% ipython --no-banner

In [1]: import numpy as np

In [2]: from numpy import linalg as LA

In [3]: np.set_printoptions(suppress=True, linewidth=100)

In [4]: X = np.array([[0, 1, 1], [1, 0, 1], [1, 1, 0]])

In [5]: P = np.triu(np.array([[0, -8, 9], [6, 4, 0], [4, -7, 4]]), 1) + np.eye(3)

In [6]: Y = P @ X @ LA.inv(P)

In [7]: print(np.round(np.poly(Y), 3) + 0)
[ 1.  0. -3. -2.]

In [8]: print(np.trace(Y), np.trace(X))
0.0 0

In [9]: print(Y)
[[  1.  18. -16.]
 [  1.   8.  -8.]
 [  1.   9.  -9.]]

In [10]: print(round(LA.norm(Y) ** 2 / LA.norm(Y, 2) ** 2, 3))
1.001

In [11]: print(np.round(LA.norm(Y, 2), 3))
29.53

In [12]: E = np.array([[5.0, 1.0, 1.0, 1.0],
    ...:     [1.0, 5.0, 1.0, 1.0],
    ...:     [1.0, 1.0, 5.0, 1.0],
    ...:     [1.0, 1.0, 1.0, 5.0]])

In [13]: rng = np.random.default_rng(827)

In [14]: Y = E + rng.integers(-2, 3, (4, 1)) @ rng.integers(-2, 3, (1, 4))

In [15]: print(Y)
[[ 3. -1.  5.  3.]
 [ 3.  7. -3. -1.]
 [ 3.  3.  1. -1.]
 [ 2.  2. -1.  4.]]

In [16]: print(Y - E)
[[-2. -2.  4.  2.]
 [ 2.  2. -4. -2.]
 [ 2.  2. -4. -2.]
 [ 1.  1. -2. -1.]]

In [17]: def softmax(z):
    ...:     e = np.exp(z - z.max(axis=-1, keepdims=True))
    ...:     return e / e.sum(axis=-1, keepdims=True)
    ...: 

In [18]: print(np.round(softmax(Y[1] + 4), 3) + 0)
[0.018 0.982 0.    0.   ]

In [19]: print(np.round(softmax(10 * Y[1]), 3) + 0)
[0. 1. 0. 0.]

In [20]: scores = Y @ Y.T / np.sqrt(4)

In [21]: print(np.round(softmax(scores + np.triu(np.full(scores.shape, -np.inf), 1)), 3) + 0)
[[1.    0.    0.    0.   ]
 [0.    1.    0.    0.   ]
 [0.    0.982 0.018 0.   ]
 [0.001 0.047 0.    0.952]]

In [22]: print(np.round(softmax(scores), 3) + 0)
[[1.    0.    0.    0.   ]
 [0.    1.    0.    0.   ]
 [0.    0.982 0.018 0.   ]
 [0.001 0.047 0.    0.952]]

In [23]: F = np.array([[2.0, 3.0, 2.0], [0.0, 5.0, 0.0], [-3.0, 3.0, 7.0]])

In [24]: print(F)
[[ 2.  3.  2.]
 [ 0.  5.  0.]
 [-3.  3.  7.]]

In [25]: lab = rng.permutation(3)

In [26]: print(lab)
[1 2 0]

In [27]: Y = F[lab][:, lab]

In [28]: print(np.round(np.sort(np.abs(LA.eigvals(Y))), 3))
[4. 5. 5.]

In [29]: J = np.vander(np.arange(3) - 1, 4, increasing=True)

In [30]: print(J)
[[ 1 -1  1 -1]
 [ 1  0  0  0]
 [ 1  1  1  1]]

In [31]: Y = np.array([[4, 1, 5], [2, 5, 2], [4, 3, 2], [3, 5, 1]])

In [32]: print(J @ Y)
[[ 3 -6  4]
 [ 4  1  5]
 [13 14 10]]

In [33]: print(LA.matrix_rank(J @ Y))
3

In [34]: print(np.vstack([J, Y.T]).shape)
(6, 4)

In [35]: print(np.einsum("ij,ij->i", J, J))
[4 1 4]

In [36]: print(np.einsum("ij->j", J))
[3 0 2 0]

In [37]: t3 = np.stack([J, 5 * J, J[::-1]])

In [38]: print(LA.matrix_rank(t3))
[3 3 3]

In [39]: print((t3 @ J.T).shape)
(3, 3, 3)

In [40]: print(J[1] @ J[0])
1

In [41]: print(LA.norm(J, axis=1).argmax())
0

In [42]: print(round(LA.norm(J, 2), 3))
2.136

In [43]: print(np.round(LA.norm(J[1], 1), 3), round(float(LA.norm(J[1], np.inf)), 3))
1.0 1.0

In [44]: print(round(LA.norm(J[1] - J[0]), 3))
1.732

In [45]: print(np.round(LA.norm(J, axis=1), 3))
[2. 1. 2.]

In [46]: print(np.round(LA.norm(J, axis=0), 3))
[1.732 1.414 1.414 1.414]

In [47]: print(np.round(LA.norm(J, 1), 3), round(LA.norm(J, np.inf), 3))
3.0 4.0

In [48]: W = np.array([[3, -1, 0], [-2, -3, 1], [-1, -1, -3], [-1, -1, -1]])

In [49]: beta = np.array([2, 1, 2])

In [50]: act = np.maximum(J @ W + beta, 0)

In [51]: print(act)
[[7 3 0]
 [5 0 2]
 [1 0 0]]

In [52]: print(LA.matrix_rank(act))
3

In [53]: W2 = np.array([[2, 3], [0, 3], [3, 3]])

In [54]: print(act @ W2)
[[14 30]
 [16 21]
 [ 2  3]]

In [55]: print((act @ W2).round(6).argmax(axis=1))
[1 1 1]

In [56]: print(W @ W2)
[[  6   6]
 [ -1 -12]
 [-11 -15]
 [ -5  -9]]

In [57]: f, r1 = J[1], J[0]

In [58]: print(f @ r1)
1

In [59]: print(f @ f)
1

In [60]: pr = (f @ r1) / (f @ f) * f

In [61]: print(r1 - pr)
[ 0. -1.  1. -1.]

In [62]: print(round(float(LA.norm(f + r1) ** 2 + LA.norm(f - r1) ** 2), 3))
10.0

In [63]: print(np.outer(f, r1))
[[ 1 -1  1 -1]
 [ 0  0  0  0]
 [ 0  0  0  0]
 [ 0  0  0  0]]

In [64]: print((r1 - pr) @ f)
0.0

In [65]: K = np.array([[3, 2, 0],
    ...:     [3, 2, 0],
    ...:     [3, 2, 0],
    ...:     [7, 6, 0],
    ...:     [5, 4, 0],
    ...:     [1, 0, 0],
    ...:     [5, 4, 0],
    ...:     [1, 0, 0],
    ...:     [1, 0, 0],
    ...:     [1, 0, 0],
    ...:     [1, 0, 0],
    ...:     [5, 4, 0],
    ...:     [7, 6, 0],
    ...:     [7, 6, 0],
    ...:     [1, 0, 0],
    ...:     [3, 2, 0],
    ...:     [3, 2, 0]])

In [66]: rank = LA.matrix_rank(K)

In [67]: print(rank)
2

In [68]: N = LA.svd(K)[2][rank:].T

In [69]: print(K @ N)
[[0.]
 [0.]
 [0.]
 [0.]
 [0.]
 [0.]
 [0.]
 [0.]
 [0.]
 [0.]
 [0.]
 [0.]
 [0.]
 [0.]
 [0.]
 [0.]
 [0.]]

In [70]: print(N[:, 0] / N[np.abs(N[:, 0]).round(6).argmax(), 0])
[0. 0. 1.]

In [71]: print([int(LA.matrix_rank(K[:i])) for i in range(1, len(K) + 1)])
[1, 1, 1, 2, 2, 2, 2, 2, 2, 2, 2, 2, 2, 2, 2, 2, 2]

In [72]: f = np.array([0, -1])

In [73]: print(np.cross(K[10, :3], K[6, :3]))
[0 0 4]

In [74]: sigma = 10 * 0.7 ** np.arange(3)

In [75]: m1 = rng.normal(size=(20, 3)) * rng.permutation(sigma)

In [76]: print(m1.round(3))
[[  4.465   5.899  -6.905]
 [ 12.992  -1.678   1.504]
 [  1.754  -4.632   1.261]
 [-15.874  -1.101   0.358]
 [ -5.953   3.966   9.767]
 [ 18.026  -2.488   3.412]
 [ -0.696  -1.796  -8.868]
 [  4.834   5.208  -8.236]
 [-13.998  -5.802  -2.509]
 [ -0.634  -0.822   9.201]
 [ -7.659   2.271   0.884]
 [ 10.755   3.122   7.926]
 [  7.079  -1.228   1.703]
 [ -4.113  -1.908  -4.46 ]
 [ -6.757  -1.218 -10.604]
 [ -8.482  -1.625  -3.548]
 [ -5.667   5.576   8.369]
 [  3.224   1.452  14.45 ]
 [ 12.232   5.193   0.696]
 [ 15.612  -5.868 -13.546]]

In [77]: cen = (m1 - m1.mean(axis=0)) / m1.std(axis=0)

In [78]: print(np.argwhere(np.abs(cen) > 2))
[]

In [79]: print(np.round(cen.std(axis=0), 3))
[1. 1. 1.]

In [80]: beta = LA.lstsq(np.delete(cen, 2, axis=1), cen[:, 2])[0]

In [81]: print(np.abs(beta).argmax())
1

In [82]: print(round(1 - np.var(cen[:, 2] - np.delete(cen, 2, axis=1) @ beta), 3))
0.094
